$ ipython --no-banner

In [1]: import numpy as np

In [2]: from numpy import linalg as LA

In [3]: np.set_printoptions(precision=1, suppress=True, linewidth=100, floatmode="fixed")

In [4]: m1 = np.array([[5.6, -2.7, -7.9],
   ...:     [-6.3, 1.5, -7.6],
   ...:     [-1.5, 1.2, 9.8],
   ...:     [5.0, -7.4, 4.4],
   ...:     [1.7, -9.4, 3.0],
   ...:     [8.9, 1.7, 4.2],
   ...:     [-4.7, -0.2, 8.8],
   ...:     [-9.7, 1.0, -2.3],
   ...:     [-8.7, -3.0, 3.9],
   ...:     [-1.9, 2.2, -9.6],
   ...:     [2.9, -0.7, 9.5],
   ...:     [6.5, -5.3, 5.4]])

In [5]: rng = np.random.default_rng(431799)

In [6]: other = m1 + rng.integers(-2, 3, (12, 2)) @ rng.integers(-2, 3, (2, 3))

In [7]: print(other)
[[  1.6  -8.7  -1.9]
 [-10.3  -4.5  -1.6]
 [ -3.5  -3.8  14.8]
 [  7.0 -10.4   7.4]
 [ -0.3  -6.4   0.0]
 [  6.9  -3.3   9.2]
 [ -4.7  -0.2   8.8]
 [ -5.7   7.0  -8.3]
 [-12.7  -7.0   7.9]
 [ -1.9   2.2  -9.6]
 [  2.9   3.3   5.5]
 [  6.5  -9.3   9.4]]

In [8]: print(np.round(LA.svd(other - m1, compute_uv=False), 1) + 0)
[22.2  5.9  0.0]

In [9]: print(other - m1)
[[-4.0 -6.0  6.0]
 [-4.0 -6.0  6.0]
 [-2.0 -5.0  5.0]
 [ 2.0 -3.0  3.0]
 [-2.0  3.0 -3.0]
 [-2.0 -5.0  5.0]
 [ 0.0  0.0  0.0]
 [ 4.0  6.0 -6.0]
 [-4.0 -4.0  4.0]
 [ 0.0  0.0  0.0]
 [ 0.0  4.0 -4.0]
 [ 0.0 -4.0  4.0]]

In [10]: F = np.array([[1.6, 1.6, -0.7],
    ...:     [-1.6, -1.6, -1.2],
    ...:     [-0.5, 0.5, 0.2],
    ...:     [-1.5, -0.1, 0.6],
    ...:     [0.7, -0.9, -1.2],
    ...:     [-0.5, 0.8, -0.2],
    ...:     [1.2, -0.4, 0.8],
    ...:     [1.0, 0.0, -1.7],
    ...:     [-1.5, -1.0, -0.6],
    ...:     [0.3, 0.0, 1.4],
    ...:     [0.1, 0.3, -0.4],
    ...:     [-1.4, -0.7, 0.4],
    ...:     [-1.1, -2.9, -1.3],
    ...:     [0.7, -0.3, 0.1],
    ...:     [0.0, 1.2, -0.3],
    ...:     [0.4, 0.2, -0.5],
    ...:     [-0.4, 1.3, -1.6],
    ...:     [-0.6, 1.7, 1.0],
    ...:     [0.2, -0.1, 0.0],
    ...:     [0.6, -0.4, -1.3],
    ...:     [1.4, 0.4, -0.3],
    ...:     [0.8, -1.8, -1.1],
    ...:     [2.0, -1.2, -0.2]])

In [11]: F[10] *= 5

In [12]: print(F)
[[ 1.6  1.6 -0.7]
 [-1.6 -1.6 -1.2]
 [-0.5  0.5  0.2]
 [-1.5 -0.1  0.6]
 [ 0.7 -0.9 -1.2]
 [-0.5  0.8 -0.2]
 [ 1.2 -0.4  0.8]
 [ 1.0  0.0 -1.7]
 [-1.5 -1.0 -0.6]
 [ 0.3  0.0  1.4]
 [ 0.5  1.5 -2.0]
 [-1.4 -0.7  0.4]
 [-1.1 -2.9 -1.3]
 [ 0.7 -0.3  0.1]
 [ 0.0  1.2 -0.3]
 [ 0.4  0.2 -0.5]
 [-0.4  1.3 -1.6]
 [-0.6  1.7  1.0]
 [ 0.2 -0.1  0.0]
 [ 0.6 -0.4 -1.3]
 [ 1.4  0.4 -0.3]
 [ 0.8 -1.8 -1.1]
 [ 2.0 -1.2 -0.2]]

In [13]: Xs = (F - F.mean(axis=0)) / F.std(axis=0)

In [14]: print(Xs.std(axis=0))
[1.0 1.0 1.0]

In [15]: print(np.argwhere(np.abs(Xs) > 2))
[[ 9  2]
 [12  1]]

In [16]: c = LA.lstsq(np.delete(Xs, 1, axis=1), Xs[:, 1])[0]

In [17]: print(np.abs(c).argmax())
0

In [18]: other = np.c_[F[:, :2] @ np.array([[3, -1], [2, 0]]), np.array([1, 1, 2, 2, 2, 2, 3, 2, 1, 2, 1, 2, 1, 2, 0, 2, 1, 0, 2, 0, 1, 2, 0])]

In [19]: print(other)
[[ 8.0 -1.6  1.0]
 [-8.0  1.6  1.0]
 [-0.5  0.5  2.0]
 [-4.7  1.5  2.0]
 [ 0.3 -0.7  2.0]
 [ 0.1  0.5  2.0]
 [ 2.8 -1.2  3.0]
 [ 3.0 -1.0  2.0]
 [-6.5  1.5  1.0]
 [ 0.9 -0.3  2.0]
 [ 4.5 -0.5  1.0]
 [-5.6  1.4  2.0]
 [-9.1  1.1  1.0]
 [ 1.5 -0.7  2.0]
 [ 2.4  0.0  0.0]
 [ 1.6 -0.4  2.0]
 [ 1.4  0.4  1.0]
 [ 1.6  0.6  0.0]
 [ 0.4 -0.2  2.0]
 [ 1.0 -0.6  0.0]
 [ 5.0 -1.4  1.0]
 [-1.2 -0.8  2.0]
 [ 3.6 -2.0  0.0]]

In [20]: print(LA.matrix_rank(np.c_[F, other]))
4

In [21]: print(LA.matrix_rank(other))
3

In [22]: print(np.round(LA.norm(other - F @ LA.lstsq(F, other)[0], axis=0), 1) + 0)
[0.0 0.0 7.4]

In [23]: labels = other[:, 0] > np.median(other[:, 0])

In [24]: r0 = other[labels].mean(axis=0) - other[~labels].mean(axis=0)

In [25]: print(np.argsort(-np.abs(r0).round(6), kind="stable"))
[0 1 2]

In [26]: print(r0)
[ 6.0 -1.2 -0.4]

In [27]: labels = F[:, 1] > np.median(F[:, 1])

In [28]: r0 = F[labels].mean(axis=0) - F[~labels].mean(axis=0)

In [29]: print(((F - F.mean(axis=0)) @ r0 > 0).astype(int))
[1 0 1 0 0 1 0 1 0 1 1 0 0 0 1 1 1 1 1 0 1 0 0]

In [30]: print(round((((F - F.mean(axis=0)) @ r0 > 0) == labels).mean(), 1))
1.0

In [31]: K = np.load("out0.npy")

In [32]: print(K)
[[ 0 -3  0  1 -6]
 [ 3  0 -2 -2  3]
 [ 0  2  0  5  4]
 [-1  2 -5  0  0]
 [ 6 -3 -4  0  0]]

In [33]: U, sigma, Vh = LA.svd(K)

In [34]: evecs = Vh[:(sigma > 1e-8).sum()]

In [35]: x = K[4] + -1 * K[3] + rng.integers(2) * np.eye(5)[2]

In [36]: print(x)
[ 7.0 -5.0  1.0  0.0  0.0]

In [37]: print(np.allclose(evecs.T @ evecs @ x, x))
True

In [38]: print(np.round(evecs.T @ evecs, 1) + 0)
[[ 0.7 -0.4 -0.1  0.0  0.2]
 [-0.4  0.4 -0.1  0.0  0.3]
 [-0.1 -0.1  1.0  0.0  0.1]
 [ 0.0  0.0  0.0  1.0  0.0]
 [ 0.2  0.3  0.1  0.0  0.9]]

In [39]: print(np.round(LA.norm(x - evecs.T @ evecs @ x), 1))
0.0

In [40]: print(LA.matrix_rank(np.vstack([K, x])))
4
